% python3 -q
>>> import numpy as np
>>> import numpy.linalg as la
>>> np.set_printoptions(precision=4, suppress=True, linewidth=100, floatmode="fixed")
>>> rnd = lambda a: np.round(a, 4) + 0
>>> mat = np.diag(3 * np.array([1, 1, -1, -1, -2, -1])) + np.array([[1, 0, 1, 0, 5, 0],
...     [4, 5, 3, 1, 4, 2],
...     [0, 2, 2, 3, 3, 4],
...     [4, 4, 5, 5, 4, 2],
...     [4, 4, 0, 5, 3, 0],
...     [2, 0, 4, 5, 0, 1]])
>>> mat
array([[ 4,  0,  1,  0,  5,  0],
       [ 4,  8,  3,  1,  4,  2],
       [ 0,  2, -1,  3,  3,  4],
       [ 4,  4,  5,  2,  4,  2],
       [ 4,  4,  0,  5, -3,  0],
       [ 2,  0,  4,  5,  0, -2]])
>>> t = np.radians(31)
>>> r_ = np.eye(6)
>>> r_[0, 0] = r_[1, 1] = np.cos(t)
>>> r_[0, 1], r_[1, 0] = -np.sin(t), np.sin(t)
>>> print(rnd(r_))
[[ 0.8572 -0.5150  0.0000  0.0000  0.0000  0.0000]
 [ 0.5150  0.8572  0.0000  0.0000  0.0000  0.0000]
 [ 0.0000  0.0000  1.0000  0.0000  0.0000  0.0000]
 [ 0.0000  0.0000  0.0000  1.0000  0.0000  0.0000]
 [ 0.0000  0.0000  0.0000  0.0000  1.0000  0.0000]
 [ 0.0000  0.0000  0.0000  0.0000  0.0000  1.0000]]
>>> other = mat @ r_.T
>>> rnd(la.det(r_)), rnd(np.trace(r_))
(np.float64(1.0), np.float64(5.7143))
>>> np.allclose(mat @ mat.T, other @ other.T)
True
>>> rng = np.random.default_rng(5502)
>>> z = rng.permutation(6)
>>> z
array([3, 5, 1, 0, 2, 4])
>>> other = mat[z][:, z]
>>> np.trace(other)
np.int64(8)
>>> other
array([[ 2,  2,  4,  4,  5,  4],
       [ 5, -2,  0,  2,  4,  0],
       [ 1,  2,  8,  4,  3,  4],
       [ 0,  0,  0,  4,  1,  5],
       [ 3,  4,  2,  0, -1,  3],
       [ 5,  0,  4,  4,  0, -3]])
>>> np.allclose(other, mat)
False
>>> m1 = np.load("case14.npy")
>>> m1
array([[0.0000, 0.0000, 0.0000],
       [0.0000, 3.0000, 3.0000],
       [0.0000, 4.0000, 3.0000]])
>>> left, sigma, Vt = la.svd(m1)
>>> rnd(sigma)
array([6.5414, 0.4586, 0.0000])
>>> other = left[:, :2] @ np.diag(sigma[:2]) @ Vt[:2]
>>> rnd(la.norm(m1 - other) / la.norm(m1))
np.float64(0.0)
>>> la.matrix_rank(other)
np.int64(2)
>>> other = np.array([[3, 1, 3, 1], [3, 1, 3, 1], [3, 2, 0, 2], [2, 2, 0, 0]])
>>> arr = np.triu(other)
>>> arr
array([[3, 1, 3, 1],
       [0, 1, 3, 1],
       [0, 0, 0, 2],
       [0, 0, 0, 0]])
>>> print(la.matrix_power(arr - np.diag(np.diag(arr)), 4))
[[0 0 0 0]
 [0 0 0 0]
 [0 0 0 0]
 [0 0 0 0]]
>>> rnd(np.sort(la.eigvals(arr)))
array([0.0000, 0.0000, 1.0000, 3.0000])
>>> arr @ arr
array([[ 9,  4, 12, 10],
       [ 0,  1,  3,  7],
       [ 0,  0,  0,  0],
       [ 0,  0,  0,  0]])
>>> vec = np.array([2, 0, 0, 2])
>>> print(arr * vec)
[[6 0 0 2]
 [0 0 0 2]
 [0 0 0 4]
 [0 0 0 0]]
>>> (arr @ vec).argmax()
np.int64(0)
>>> (arr * vec).sum(axis=1)
array([8, 2, 4, 0])
>>> arr @ (2 * vec)
array([16,  4,  8,  0])
>>> left, sigma, Vt = la.svd(arr)
>>> vecs = Vt[:(sigma > 1e-8).sum()]
>>> vec = arr[1] + 4 * arr[2] + rng.integers(2) * np.eye(4)[2]
>>> vec
array([0.0000, 1.0000, 4.0000, 9.0000])
>>> rnd(np.diag(vecs.T @ vecs))
array([1.0000, 0.1000, 0.9000, 1.0000])
>>> rnd(la.norm(vec - vecs.T @ vecs @ vec))
np.float64(0.3162)
>>> la.matrix_rank(np.vstack([arr, vec]))
np.int64(4)
>>> left, sigma, Vt = la.svd(arr)
>>> np.argmax(sigma[:-1] / (sigma[1:] + 1e-6)) + 1
np.int64(3)
>>> other = left[:, :3] @ np.diag(sigma[:3]) @ Vt[:3]
>>> print(la.matrix_rank(other))
3
>>> print(rnd(la.norm(arr - other, 2)), sigma[3])
0.0 0.0
>>> print(rnd(other))
[[3.0000 1.0000 3.0000 1.0000]
 [0.0000 1.0000 3.0000 1.0000]
 [0.0000 0.0000 0.0000 2.0000]
 [0.0000 0.0000 0.0000 0.0000]]
>>> P = np.triu(np.array([[0, 1, 1, 1], [2, 1, 0, 1], [0, 2, 0, 2], [2, 2, 1, 1]]), 1) + np.eye(4)
>>> other = P @ arr @ la.inv(P)
>>> np.poly(other)
array([ 1.0000, -4.0000,  3.0000,  0.0000,  0.0000])
>>> other
array([[ 3.0000, -1.0000,  3.0000, -4.0000],
       [ 0.0000,  1.0000,  3.0000, -6.0000],
       [ 0.0000,  0.0000,  0.0000,  2.0000],
       [ 0.0000,  0.0000,  0.0000,  0.0000]])
>>> rnd(la.det(other))
np.float64(0.0)
>>> data = np.load("block3.npy")
>>> print(rnd(data))
[[1.0000 0.0000 0.0000 0.0000 0.0000 0.0000]
 [0.0000 0.2500 0.0000 0.2500 0.2500 0.2500]
 [0.0000 0.0000 1.0000 0.0000 0.0000 0.0000]
 [0.0000 0.0000 0.3333 0.3333 0.3333 0.0000]
 [0.2500 0.0000 0.0000 0.2500 0.5000 0.0000]
 [0.3333 0.0000 0.0000 0.0000 0.0000 0.6667]]
>>> rnd(data - data[0])
array([[ 0.0000,  0.0000,  0.0000,  0.0000,  0.0000,  0.0000],
       [-1.0000,  0.2500,  0.0000,  0.2500,  0.2500,  0.2500],
       [-1.0000,  0.0000,  1.0000,  0.0000,  0.0000,  0.0000],
       [-1.0000,  0.0000,  0.3333,  0.3333,  0.3333,  0.0000],
       [-0.7500,  0.0000,  0.0000,  0.2500,  0.5000,  0.0000],
       [-0.6667,  0.0000,  0.0000,  0.0000,  0.0000,  0.6667]])
>>> print(rnd(la.norm(data)))
1.8745
>>> data.shape
(6, 6)
>>> rnd(la.svd(data, compute_uv=False))
array([1.1362, 1.0696, 0.7688, 0.6562, 0.2144, 0.1057])
>>> np.unravel_index(np.abs(data).argmax(), data.shape)
(np.int64(0), np.int64(0))
>>> rnd(np.diff(data, axis=0))
array([[-1.0000,  0.2500,  0.0000,  0.2500,  0.2500,  0.2500],
       [ 0.0000, -0.2500,  1.0000, -0.2500, -0.2500, -0.2500],
       [ 0.0000,  0.0000, -0.6667,  0.3333,  0.3333,  0.0000],
       [ 0.2500,  0.0000, -0.3333, -0.0833,  0.1667,  0.0000],
       [ 0.0833,  0.0000,  0.0000, -0.2500, -0.5000,  0.6667]])
>>> np.abs(data).max()
np.float64(1.0)
>>> print(data.sum(axis=1))
[1.0000 1.0000 1.0000 1.0000 1.0000 1.0000]
>>> rnd(data.sum(axis=0))
array([1.5833, 0.2500, 1.3333, 0.8333, 1.0833, 0.9167])
>>> rnd(data.mean(axis=0))
array([0.2639, 0.0417, 0.2222, 0.1389, 0.1806, 0.1528])
>>> print(np.count_nonzero(data))
14
